$ python -q
>>> import numpy as np
>>> from numpy import linalg as LA
>>> np.set_printoptions(precision=2, suppress=True, linewidth=140)
>>> rnd = lambda a: np.round(a, 2) + 0
>>> data = np.loadtxt("block17.csv", delimiter=",")
>>> print(data)
[[ -6.09 -15.17   4.64   0.59  14.18]
 [ -0.56  -8.09  -9.46   6.73  -4.32]
 [ 20.62 -22.37  29.37   2.08  -6.77]
 [  3.38  -4.05  16.63   8.15   2.2 ]
 [  1.06 -18.99  42.19   1.56   8.65]
 [  7.24  18.96  -5.47  -0.02 -17.56]
 [  9.2    7.03  13.68  -2.68  -0.27]
 [ -0.93   7.99  -2.84   5.86  -7.14]
 [  5.24  -5.63  21.34   1.83  -1.83]
 [  4.89  15.88  20.18  -8.25   4.94]
 [  3.55   1.21 -22.18  -1.32   2.43]
 [ -1.32 -15.55 -22.85  -1.54  -3.24]
 [ -0.17 -25.1  -57.98   6.43   2.52]
 [  8.8   18.34  -3.33  -0.58   3.54]
 [ -2.97   3.14  -5.52  -1.88  -5.34]
 [ -0.85   5.83  -6.73  -4.57  14.79]
 [ -2.21   2.18  -9.88  -1.41  -0.01]
 [ -7.02 -12.47 -59.77   1.63   0.94]
 [  1.51  33.7   12.24   5.35  -6.31]
 [ -1.1  -16.81 -29.     0.44   6.64]
 [  0.18  -6.74  24.08   1.58   3.54]]
>>> rng = np.random.default_rng(112)
>>> idx = rng.permutation(5)
>>> M2 = data[:, idx] * rng.choice([-1, 1], 5)
>>> print(M2)
[[  4.64   0.59 -15.17 -14.18   6.09]
 [ -9.46   6.73  -8.09   4.32   0.56]
 [ 29.37   2.08 -22.37   6.77 -20.62]
 [ 16.63   8.15  -4.05  -2.2   -3.38]
 [ 42.19   1.56 -18.99  -8.65  -1.06]
 [ -5.47  -0.02  18.96  17.56  -7.24]
 [ 13.68  -2.68   7.03   0.27  -9.2 ]
 [ -2.84   5.86   7.99   7.14   0.93]
 [ 21.34   1.83  -5.63   1.83  -5.24]
 [ 20.18  -8.25  15.88  -4.94  -4.89]
 [-22.18  -1.32   1.21  -2.43  -3.55]
 [-22.85  -1.54 -15.55   3.24   1.32]
 [-57.98   6.43 -25.1   -2.52   0.17]
 [ -3.33  -0.58  18.34  -3.54  -8.8 ]
 [ -5.52  -1.88   3.14   5.34   2.97]
 [ -6.73  -4.57   5.83 -14.79   0.85]
 [ -9.88  -1.41   2.18   0.01   2.21]
 [-59.77   1.63 -12.47  -0.94   7.02]
 [ 12.24   5.35  33.7    6.31  -1.51]
 [-29.     0.44 -16.81  -6.64   1.1 ]
 [ 24.08   1.58  -6.74  -3.54  -0.18]]
>>> left, _, Vt = LA.svd(data.T @ M2)
>>> print(idx)
[2 3 1 4 0]
>>> print(rnd(LA.lstsq(data, M2)[0]))
[[ 0.  0.  0.  0. -1.]
 [ 0.  0.  1.  0.  0.]
 [ 1.  0.  0.  0.  0.]
 [ 0.  1.  0.  0.  0.]
 [ 0.  0.  0. -1.  0.]]
>>> print(rnd(left @ Vt))
[[ 0.  0.  0.  0. -1.]
 [ 0.  0.  1.  0.  0.]
 [ 1.  0.  0.  0.  0.]
 [ 0.  1.  0.  0.  0.]
 [ 0.  0.  0. -1.  0.]]
>>> C2 = np.cov(data, rowvar=False)
>>> print(rnd(np.corrcoef(data.T)))
[[ 1.    0.13  0.48 -0.08 -0.35]
 [ 0.13  1.    0.21 -0.24 -0.31]
 [ 0.48  0.21  1.   -0.09  0.02]
 [-0.08 -0.24 -0.09  1.   -0.28]
 [-0.35 -0.31  0.02 -0.28  1.  ]]
>>> print(np.argwhere(np.triu(np.abs(np.corrcoef(data.T)) > 0.8, 1)))
[]
>>> print(rnd(data.std(axis=0)))
[ 5.93 15.03 25.54  3.9   7.26]
>>> print(np.median(data, axis=0))
[ 0.18 -4.05 -3.33  0.59  0.94]
>>> print(C2.shape)
(5, 5)
>>> print(np.argsort(-data.std(axis=0).round(6), kind="stable"))
[2 1 4 0 3]
>>> print(rnd(np.polyfit(data[:, 0], data[:, 1], 1)))
[ 0.33 -2.42]
